In [1]: import numpy as np

In [2]: np.set_printoptions(suppress=True, linewidth=100)

In [3]: rnd = lambda a: np.round(a, 2) + 0

In [4]: feats = np.load("w.npy")

In [5]: feats
Out[5]: 
array([[ 1, -2, -1,  1,  1],
       [-2,  1, -2, -1,  1],
       [-1, -2,  1, -2, -1],
       [ 1, -1, -2,  1, -2],
       [ 1,  1, -1, -2,  1]])

In [6]: # symmetric, so the eigenvalues are real

In [7]: ev, evecs = np.linalg.eigh(feats)

In [8]: vec = np.array([0, -1, 2, -4, -1])

In [9]: vec @ feats @ vec
Out[9]: np.int64(44)

In [10]: vec @ feats @ vec / (vec @ vec), rnd(ev[0]), rnd(ev[-1])
Out[10]: (np.float64(2.0), np.float64(-2.94), np.float64(4.16))

In [11]: (np.sign(evecs[:, -1].round(6)) == np.sign(evecs[0, -1].round(6))).astype(int)
Out[11]: array([1, 0, 0, 1, 0])

In [12]: np.abs(feats).sum(axis=1).max(), rnd(np.abs(ev).max())
Out[12]: (np.int64(7), np.float64(4.16))

In [13]: q = feats.astype(float).copy()

In [14]: for j in range(5):
    ...:     q[:, j] -= q[:, :j] @ (q[:, :j].T @ q[:, j])
    ...:     q[:, j] /= np.linalg.norm(q[:, j])
    ...: 

In [15]: rnd(q.T @ q)
Out[15]: 
array([[1., 0., 0., 0., 0.],
       [0., 1., 0., 0., 0.],
       [0., 0., 1., 0., 0.],
       [0., 0., 0., 1., 0.],
       [0., 0., 0., 0., 1.]])

In [16]: ev, evecs = np.linalg.eigh(feats)

In [17]: rnd(np.abs(evecs[:, -1]))
Out[17]: array([0.41, 0.57, 0.  , 0.57, 0.41])

In [18]: rnd(ev)
Out[18]: array([-2.94, -2.16,  2.39,  3.55,  4.16])

In [19]: rnd(evecs @ np.diag(ev) @ evecs.T)
Out[19]: 
array([[ 1., -2., -1.,  1.,  1.],
       [-2.,  1., -2., -1.,  1.],
       [-1., -2.,  1., -2., -1.],
       [ 1., -1., -2.,  1., -2.],
       [ 1.,  1., -1., -2.,  1.]])

In [20]: rnd(np.linalg.eigvalsh(feats + 5 * np.eye(5)))
Out[20]: array([2.06, 2.84, 7.39, 8.55, 9.16])

In [21]: rnd(np.linalg.svd(feats, compute_uv=False))
Out[21]: array([4.16, 3.55, 2.94, 2.39, 2.16])

In [22]: vec = np.array([8, 0, 4, 3, 2])

In [23]: h = np.maximum(feats @ vec, 0)

In [24]: feats * (h > 1e-9)[:, None]
Out[24]: 
array([[ 1, -2, -1,  1,  1],
       [ 0,  0,  0,  0,  0],
       [ 0,  0,  0,  0,  0],
       [ 0,  0,  0,  0,  0],
       [ 0,  0,  0,  0,  0]])

In [25]: h
Out[25]: array([9, 0, 0, 0, 0])

In [26]: np.maximum(feats @ (3 * vec), 0)
Out[26]: array([27,  0,  0,  0,  0])

In [27]: vec = np.array([0, 5, 4, 1, 0])

In [28]: rhs = feats @ vec

In [29]: rhs
Out[29]: array([-13,  -4,  -8, -12,  -1])

In [30]: rnd(np.linalg.solve(feats, feats[:, 2]))
Out[30]: array([0., 0., 1., 0., 0.])

In [31]: K = np.load("a.npy")

In [32]: K
Out[32]: 
array([[ 3,  3,  3,  3,  3,  3,  3,  3,  3,  3,  3,  3],
       [ 3,  6,  6,  6,  6,  6,  6,  6,  6,  6,  6,  6],
       [ 3,  6,  9,  9,  9,  9,  9,  9,  9,  9,  9,  9],
       [ 3,  6,  9, 12, 12, 12, 12, 12, 12, 12, 12, 12],
       [ 3,  6,  9, 12, 15, 15, 15, 15, 15, 15, 15, 15],
       [ 3,  6,  9, 12, 15, 18, 18, 18, 18, 18, 18, 18],
       [ 3,  6,  9, 12, 15, 18, 21, 21, 21, 21, 21, 21],
       [ 3,  6,  9, 12, 15, 18, 21, 24, 24, 24, 24, 24],
       [ 3,  6,  9, 12, 15, 18, 21, 24, 27, 27, 27, 27],
       [ 3,  6,  9, 12, 15, 18, 21, 24, 27, 30, 30, 30],
       [ 3,  6,  9, 12, 15, 18, 21, 24, 27, 30, 33, 33],
       [ 3,  6,  9, 12, 15, 18, 21, 24, 27, 30, 33, 36]])

In [33]: ev, evecs = np.linalg.eigh(K)

In [34]: vec = np.array([-3, 1, 2, -3, -1, 0, 2, -2, 1, 3, -3, 2])

In [35]: (np.sign(evecs[:, -1].round(6)) == np.sign(evecs[0, -1].round(6))).astype(int)
Out[35]: array([1, 1, 1, 1, 1, 1, 1, 1, 1, 1, 1, 1])

In [36]: rnd(evecs * np.maximum(ev, 0) @ evecs.T)
Out[36]: 
array([[ 3.,  3.,  3.,  3.,  3.,  3.,  3.,  3.,  3.,  3.,  3.,  3.],
       [ 3.,  6.,  6.,  6.,  6.,  6.,  6.,  6.,  6.,  6.,  6.,  6.],
       [ 3.,  6.,  9.,  9.,  9.,  9.,  9.,  9.,  9.,  9.,  9.,  9.],
       [ 3.,  6.,  9., 12., 12., 12., 12., 12., 12., 12., 12., 12.],
       [ 3.,  6.,  9., 12., 15., 15., 15., 15., 15., 15., 15., 15.],
       [ 3.,  6.,  9., 12., 15., 18., 18., 18., 18., 18., 18., 18.],
       [ 3.,  6.,  9., 12., 15., 18., 21., 21., 21., 21., 21., 21.],
       [ 3.,  6.,  9., 12., 15., 18., 21., 24., 24., 24., 24., 24.],
       [ 3.,  6.,  9., 12., 15., 18., 21., 24., 27., 27., 27., 27.],
       [ 3.,  6.,  9., 12., 15., 18., 21., 24., 27., 30., 30., 30.],
       [ 3.,  6.,  9., 12., 15., 18., 21., 24., 27., 30., 33., 33.],
       [ 3.,  6.,  9., 12., 15., 18., 21., 24., 27., 30., 33., 36.]])

In [37]: rng = np.random.default_rng(138445)

In [38]: A2 = K + rng.integers(-2, 3, (12, 1)) @ rng.integers(-2, 3, (1, 12))

In [39]: A2
Out[39]: 
array([[ 3,  3,  3,  3,  3,  3,  3,  3,  3,  3,  3,  3],
       [ 2,  6,  5,  4,  8,  6,  5,  5,  7,  5,  4,  4],
       [ 3,  6,  9,  9,  9,  9,  9,  9,  9,  9,  9,  9],
       [ 2,  6,  8, 10, 14, 12, 11, 11, 13, 11, 10, 10],
       [ 2,  6,  8, 10, 17, 15, 14, 14, 16, 14, 13, 13],
       [ 2,  6,  8, 10, 17, 18, 17, 17, 19, 17, 16, 16],
       [ 2,  6,  8, 10, 17, 18, 20, 20, 22, 20, 19, 19],
       [ 2,  6,  8, 10, 17, 18, 20, 23, 25, 23, 22, 22],
       [ 1,  6,  7,  8, 19, 18, 19, 22, 29, 25, 23, 23],
       [ 5,  6, 11, 16, 11, 18, 23, 26, 25, 32, 34, 34],
       [ 4,  6, 10, 14, 13, 18, 22, 25, 26, 31, 35, 35],
       [ 2,  6,  8, 10, 17, 18, 20, 23, 28, 29, 31, 34]])

In [40]: np.abs(A2 - K).sum(axis=1)
Out[40]: array([ 0, 14,  0, 14, 14, 14, 14, 14, 28, 28, 14, 14])

In [41]: A2 = K[0, 0] * K[1:] - np.outer(K[1:, 0], K[0])

In [42]: A2
Out[42]: 
array([[ 0,  9,  9,  9,  9,  9,  9,  9,  9,  9,  9,  9],
       [ 0,  9, 18, 18, 18, 18, 18, 18, 18, 18, 18, 18],
       [ 0,  9, 18, 27, 27, 27, 27, 27, 27, 27, 27, 27],
       [ 0,  9, 18, 27, 36, 36, 36, 36, 36, 36, 36, 36],
       [ 0,  9, 18, 27, 36, 45, 45, 45, 45, 45, 45, 45],
       [ 0,  9, 18, 27, 36, 45, 54, 54, 54, 54, 54, 54],
       [ 0,  9, 18, 27, 36, 45, 54, 63, 63, 63, 63, 63],
       [ 0,  9, 18, 27, 36, 45, 54, 63, 72, 72, 72, 72],
       [ 0,  9, 18, 27, 36, 45, 54, 63, 72, 81, 81, 81],
       [ 0,  9, 18, 27, 36, 45, 54, 63, 72, 81, 90, 90],
       [ 0,  9, 18, 27, 36, 45, 54, 63, 72, 81, 90, 99]])

In [43]: K[:, 0] / K[0, 0]
Out[43]: array([1., 1., 1., 1., 1., 1., 1., 1., 1., 1., 1., 1.])

In [44]: np.linalg.matrix_rank(A2), np.linalg.matrix_rank(K)
Out[44]: (np.int64(11), np.int64(12))

In [45]: np.flatnonzero(~A2.round(6).any(axis=1))
Out[45]: array([], dtype=int64)

In [46]: M = np.load("data.npy")

In [47]: M
Out[47]: 
array([[ 1,  0,  0,  0,  0,  0,  0],
       [ 7,  1,  0,  0,  0,  0,  0],
       [ 9,  7,  1,  0,  0,  0,  0],
       [ 7, -4,  1,  1,  0,  0,  0],
       [ 0,  7,  4, -5,  1,  0,  0],
       [-5,  9,  3,  6, -8,  1,  0],
       [-7, -7, -3,  4,  3, -9,  1]])

In [48]: A2 = M[0, 0] * M[1:] - np.outer(M[1:, 0], M[0])

In [49]: A2
Out[49]: 
array([[ 0,  1,  0,  0,  0,  0,  0],
       [ 0,  7,  1,  0,  0,  0,  0],
       [ 0, -4,  1,  1,  0,  0,  0],
       [ 0,  7,  4, -5,  1,  0,  0],
       [ 0,  9,  3,  6, -8,  1,  0],
       [ 0, -7, -3,  4,  3, -9,  1]])

In [50]: M[:, 0] / M[0, 0]
Out[50]: array([ 1.,  7.,  9.,  7.,  0., -5., -7.])

In [51]: np.flatnonzero(~A2.round(6).any(axis=1))
Out[51]: array([], dtype=int64)

In [52]: np.linalg.matrix_rank(A2), np.linalg.matrix_rank(M)
Out[52]: (np.int64(6), np.int64(7))
